>>> import numpy as np
>>> from numpy import linalg as LA
>>> np.set_printoptions(precision=2, suppress=True, linewidth=120)
>>> rd = lambda a: np.round(a, 2) + 0
>>> mat = np.load("arr.npy")
>>> print(mat)
[[5. 1. 1. 1. 1. 1. 1. 1.]
 [1. 5. 1. 1. 1. 1. 1. 1.]
 [1. 1. 5. 1. 1. 1. 1. 1.]
 [1. 1. 1. 5. 1. 1. 1. 1.]
 [1. 1. 1. 1. 5. 1. 1. 1.]
 [1. 1. 1. 1. 1. 5. 1. 1.]
 [1. 1. 1. 1. 1. 1. 5. 1.]
 [1. 1. 1. 1. 1. 1. 1. 5.]]
>>> Y = LA.inv(mat)
>>> print(rd(LA.det(mat) * Y))
[[45056. -4096. -4096. -4096. -4096. -4096. -4096. -4096.]
 [-4096. 45056. -4096. -4096. -4096. -4096. -4096. -4096.]
 [-4096. -4096. 45056. -4096. -4096. -4096. -4096. -4096.]
 [-4096. -4096. -4096. 45056. -4096. -4096. -4096. -4096.]
 [-4096. -4096. -4096. -4096. 45056. -4096. -4096. -4096.]
 [-4096. -4096. -4096. -4096. -4096. 45056. -4096. -4096.]
 [-4096. -4096. -4096. -4096. -4096. -4096. 45056. -4096.]
 [-4096. -4096. -4096. -4096. -4096. -4096. -4096. 45056.]]
>>> print(np.allclose(Y, mat.T))
False
>>> print(rd(mat @ Y))
[[1. 0. 0. 0. 0. 0. 0. 0.]
 [0. 1. 0. 0. 0. 0. 0. 0.]
 [0. 0. 1. 0. 0. 0. 0. 0.]
 [0. 0. 0. 1. 0. 0. 0. 0.]
 [0. 0. 0. 0. 1. 0. 0. 0.]
 [0. 0. 0. 0. 0. 1. 0. 0.]
 [0. 0. 0. 0. 0. 0. 1. 0.]
 [0. 0. 0. 0. 0. 0. 0. 1.]]
>>> print(rd(LA.inv(Y)))
[[5. 1. 1. 1. 1. 1. 1. 1.]
 [1. 5. 1. 1. 1. 1. 1. 1.]
 [1. 1. 5. 1. 1. 1. 1. 1.]
 [1. 1. 1. 5. 1. 1. 1. 1.]
 [1. 1. 1. 1. 5. 1. 1. 1.]
 [1. 1. 1. 1. 1. 5. 1. 1.]
 [1. 1. 1. 1. 1. 1. 5. 1.]
 [1. 1. 1. 1. 1. 1. 1. 5.]]
>>> print((np.abs(Y) > 1e-9).astype(int))
[[1 1 1 1 1 1 1 1]
 [1 1 1 1 1 1 1 1]
 [1 1 1 1 1 1 1 1]
 [1 1 1 1 1 1 1 1]
 [1 1 1 1 1 1 1 1]
 [1 1 1 1 1 1 1 1]
 [1 1 1 1 1 1 1 1]
 [1 1 1 1 1 1 1 1]]
